$ ipython --no-banner

In [1]: import numpy as np

In [2]: np.set_printoptions(precision=1, suppress=True, linewidth=140, floatmode="fixed")

In [3]: data = np.loadtxt("run18.csv", delimiter=",")

In [4]: print(data)
[[-1.0  0.2 -0.9 -1.0]
 [-1.0  0.2 -1.0 -1.0]
 [ 0.6 -0.2 -0.2  0.6]
 [ 1.0  0.2  1.0  0.9]
 [-0.8  0.2 -0.2 -0.7]
 [-1.0 -0.5 -1.0 -1.0]
 [ 0.7  0.3  0.9  0.2]
 [-1.0 -0.7 -1.0 -1.0]
 [ 1.0  0.4  1.0  0.7]
 [ 0.9 -0.4 -0.4  0.9]
 [-1.0 -0.1 -1.0 -1.0]
 [ 1.0  0.9  1.0  0.3]
 [ 0.5  0.9  1.0 -0.9]
 [ 0.2 -0.4 -0.9  0.5]
 [ 0.9  0.3  1.0  0.7]]

In [5]: x = np.array([-3, 3, -2, 1])

In [6]: y = data @ x

In [7]: print(np.linalg.lstsq(data, y)[0])
[-3.0  3.0 -2.0  1.0]

In [8]: try:
   ...:     np.linalg.solve(data, y)
   ...: except np.linalg.LinAlgError as e:
   ...:     print("failed:", e)
   ...: 
failed: Last 2 dimensions of the array must be square

In [9]: rng = np.random.default_rng(343)

In [10]: y = y + 0.3 * rng.normal(size=15)

In [11]: print(y)
[ 4.5  4.9 -1.5 -2.9  2.4  2.6 -2.8  1.8 -3.0 -2.6  4.3 -1.9 -1.4  1.2 -2.7]

In [12]: beta, *_ = np.linalg.lstsq(data, y)

In [13]: print(beta.round())
[-3.0  3.0 -2.0  1.0]

In [14]: print([round(float(np.linalg.norm(np.linalg.solve(data.T @ data + lam * np.eye(4), data.T @ y))), 2) for lam in (0, 1, 10, 100)])
[4.98, 2.52, 1.51, 0.44]

In [15]: print(np.round(data.T @ (y - data @ beta), 1) + 0)
[0.0 0.0 0.0 0.0]

In [16]: print(np.round(np.linalg.norm(y - data @ beta), 1))
1.3

In [17]: f, v = data[14], data[6]

In [18]: print(round(float(f @ v), 1))
1.8

In [19]: print(round(f @ f, 1))
2.4

In [20]: p = (f @ v) / (f @ f) * f

In [21]: print(round(float(np.linalg.norm(f + v) ** 2 + np.linalg.norm(f - v) ** 2), 1))
7.6

In [22]: print(np.round((v - p) @ f, 1))
0.0

In [23]: print(np.linalg.matrix_rank(np.outer(f, v)))
1

In [24]: print(np.outer(f, v))
[[0.6 0.3 0.8 0.2]
 [0.2 0.1 0.3 0.1]
 [0.7 0.3 0.9 0.2]
 [0.5 0.2 0.6 0.1]]

In [25]: dist = np.linalg.norm(data[:, None] - data[None], axis=-1)

In [26]: print(np.flatnonzero(dist[14] < dist.mean() / 2))
[ 3  6  8 11 14]

In [27]: print(dist.mean(axis=1).argmax())
12

In [28]: print(np.unravel_index(dist.round(6).argmax(), dist.shape))
(np.int64(3), np.int64(7))

In [29]: print(np.linalg.norm(data, axis=1))
[1.7 1.7 0.9 1.7 1.1 1.8 1.2 1.9 1.6 1.4 1.7 1.7 1.7 1.1 1.5]
